% ipython --no-banner

In [1]: import numpy as np

In [2]: from numpy import linalg as LA

In [3]: np.set_printoptions(suppress=True, linewidth=140)

In [4]: feats = np.loadtxt("m.csv", delimiter=",")

In [5]: feats
Out[5]: 
array([[ 0.716,  0.565,  0.08 ],
       [ 0.993,  0.397, -0.537],
       [ 0.02 ,  0.159,  0.08 ],
       [ 0.915,  0.178, -0.345],
       [-1.   , -0.851,  0.537],
       [ 0.818,  0.178, -0.235],
       [ 0.808, -0.706, -0.664],
       [-0.952, -0.696,  0.08 ],
       [ 0.623,  0.1  , -0.159],
       [ 0.598, -0.217, -0.31 ],
       [-0.907,  0.217,  0.508]])

In [6]: cen = feats - feats.mean(axis=0)

In [7]: U, sigma, vt = LA.svd(cen, full_matrices=False)

In [8]: np.round(cen.mean(axis=0), 3) + 0
Out[8]: array([0., 0., 0.])

In [9]: np.abs(U[:, 0]).argmax()
Out[9]: np.int64(4)

In [10]: W = np.array([[2, 1, 4, 9, 1, 0], [5, 2, 3, 2, 5, 6], [5, 5, 0, 7, 3, 4]])

In [11]: b = np.array([-1, -3, 1, -3, 1, 1])

In [12]: H = np.maximum(feats @ W + b, 0)

In [13]: LA.matrix_rank(H)
Out[13]: np.int64(5)

In [14]: (H > 0).astype(int)
Out[14]: 
array([[1, 0, 1, 1, 1, 1],
       [1, 0, 1, 1, 1, 1],
       [1, 0, 1, 0, 1, 1],
       [0, 0, 1, 1, 1, 1],
       [0, 0, 0, 0, 0, 0],
       [1, 0, 1, 1, 1, 1],
       [0, 0, 1, 0, 0, 0],
       [0, 0, 0, 0, 0, 0],
       [0, 0, 1, 1, 1, 1],
       [0, 0, 1, 0, 0, 0],
       [1, 0, 0, 0, 1, 1]])

In [15]: W2 = np.array([[2, 1], [-2, 5], [3, 1], [4, 2], [-4, -1], [3, -1]])

In [16]: (H @ W2).round(6).argmax(axis=1)
Out[16]: array([0, 0, 0, 0, 0, 0, 0, 0, 0, 0, 0])
